$ python3 -q
>>> import numpy as np
>>> from numpy import linalg as LA
>>> np.set_printoptions(suppress=True, linewidth=120)
>>> rng = np.random.default_rng(51124)
>>> E = rng.normal(size=(28, 4)) + 20 * np.array([-3, -1, -1, 1])
>>> E.round(1)
array([[-59.7, -19.7, -19.2,  18.8],
       [-59.7, -21.8, -18.5,  19. ],
       [-60.9, -19.9, -19.6,  19.1],
       [-60.4, -19.5, -21.5,  20.1],
       [-60.1, -19.7, -19. ,  21.7],
       [-60.5, -19.9, -22. ,  20.2],
       [-59. , -18.8, -20.2,  20.2],
       [-60. , -19.9, -19.7,  19.7],
       [-59.7, -19.7, -19.8,  22.1],
       [-60.4, -19. , -21.7,  20. ],
       [-60.5, -20.2, -19.4,  21.1],
       [-60.2, -21.3, -19.7,  19.7],
       [-58.6, -20.7, -21. ,  21.3],
       [-61.1, -19.4, -21.9,  20.2],
       [-58. , -17. , -19.3,  20.2],
       [-59.4, -19.8, -21.8,  18.1],
       [-58.5, -18.2, -21.2,  19.7],
       [-59.6, -20.4, -21.2,  21.2],
       [-58.8, -20. , -19.8,  19.9],
       [-59.7, -20.2, -18.6,  20.1],
       [-58.8, -20.9, -18.4,  20.1],
       [-60.6, -20.9, -18.5,  20.6],
       [-59.4, -21.2, -19.6,  20.2],
       [-60.8, -20.8, -20.8,  19.7],
       [-61.7, -20.1, -18.8,  19.4],
       [-60.2, -18.6, -18.3,  19.6],
       [-58.6, -18.7, -19.3,  21.6],
       [-58.9, -20.8, -20.5,  19.4]])
>>> U, sig, Vh = LA.svd(E)
>>> np.argmax(sig[:-1] / (sig[1:] + 1e-6)) + 1
np.int64(1)
>>> out = U[:, :1] @ np.diag(sig[:1]) @ Vh[:1]
>>> out.round(1)
array([[-59.1, -19.7, -19.8,  19.9],
       [-59.6, -19.8, -19.9,  20. ],
       [-60.3, -20.1, -20.2,  20.3],
       [-60.5, -20.1, -20.2,  20.3],
       [-60.1, -20. , -20.1,  20.2],
       [-60.9, -20.3, -20.4,  20.5],
       [-59. , -19.7, -19.7,  19.8],
       [-59.8, -19.9, -20. ,  20.1],
       [-60.1, -20. , -20.1,  20.2],
       [-60.5, -20.1, -20.2,  20.3],
       [-60.5, -20.1, -20.2,  20.3],
       [-60.3, -20.1, -20.2,  20.3],
       [-59.6, -19.9, -19.9,  20.1],
       [-61.2, -20.4, -20.4,  20.6],
       [-57.6, -19.2, -19.2,  19.4],
       [-59.4, -19.8, -19.9,  20. ],
       [-58.6, -19.5, -19.6,  19.7],
       [-60.4, -20.1, -20.2,  20.3],
       [-59. , -19.6, -19.7,  19.8],
       [-59.4, -19.8, -19.9,  20. ],
       [-58.9, -19.6, -19.7,  19.8],
       [-60.4, -20.1, -20.2,  20.3],
       [-59.7, -19.9, -20. ,  20.1],
       [-60.9, -20.3, -20.3,  20.5],
       [-60.8, -20.2, -20.3,  20.4],
       [-59.2, -19.7, -19.8,  19.9],
       [-58.8, -19.6, -19.7,  19.8],
       [-59.3, -19.7, -19.8,  19.9]])
>>> np.round(LA.norm(E - out) / LA.norm(E), 1)
np.float64(0.0)
>>> gram = np.cov(E, rowvar=False)
>>> np.round(LA.eigvalsh(gram)[::-1], 1)
array([1.5, 1.2, 0.8, 0.6])
>>> np.round(np.corrcoef(E[:, 1], E[:, 0])[0, 1], 1)
np.float64(0.3)
>>> np.argwhere(np.triu(np.abs(np.corrcoef(E.T)) > 0.8, 1))
array([], shape=(0, 2), dtype=int64)
>>> np.round(np.median(E, axis=0), 1)
array([-59.7, -19.9, -19.7,  20.1])
>>> gram.round(1) + 0
array([[ 0.8,  0.3,  0. ,  0.1],
       [ 0.3,  1.1, -0.2,  0.1],
       [ 0. , -0.2,  1.4,  0.1],
       [ 0.1,  0.1,  0.1,  0.8]])
>>> np.round(np.corrcoef(E.T), 1) + 0
array([[ 1. ,  0.3,  0. ,  0.1],
       [ 0.3,  1. , -0.1,  0.1],
       [ 0. , -0.1,  1. ,  0.1],
       [ 0.1,  0.1,  0.1,  1. ]])
>>> vec = np.array([-5, -4, 0, -3])
>>> rhs = E @ vec
>>> np.round(LA.lstsq(E, rhs)[0], 1) + 0
array([-5., -4.,  0., -3.])
>>> rhs = rhs + 0.3 * rng.normal(size=28)
>>> rhs.round(1)
array([321.3, 329. , 326.8, 319.6, 314.4, 322.2, 309.1, 320. , 310.8, 318.6, 320.2, 327.2, 312.3, 322.8, 297.4, 322. ,
       306.5, 316.4, 314.6, 318.7, 317.2, 324.6, 321.5, 327.9, 331.3, 316.6, 302.9, 319.3])
>>> coef, *_ = LA.lstsq(E, rhs)
>>> [round(float(LA.norm(LA.solve(E.T @ E + lam * np.eye(4), E.T @ rhs))), 2) for lam in (0, 1, 10, 100)]
[7.06, 6.93, 6.1, 4.77]
>>> coef.round(1) + 0
array([-5., -4.,  0., -3.])
>>> round(float(LA.norm(rhs - E @ coef)), 1)
1.2
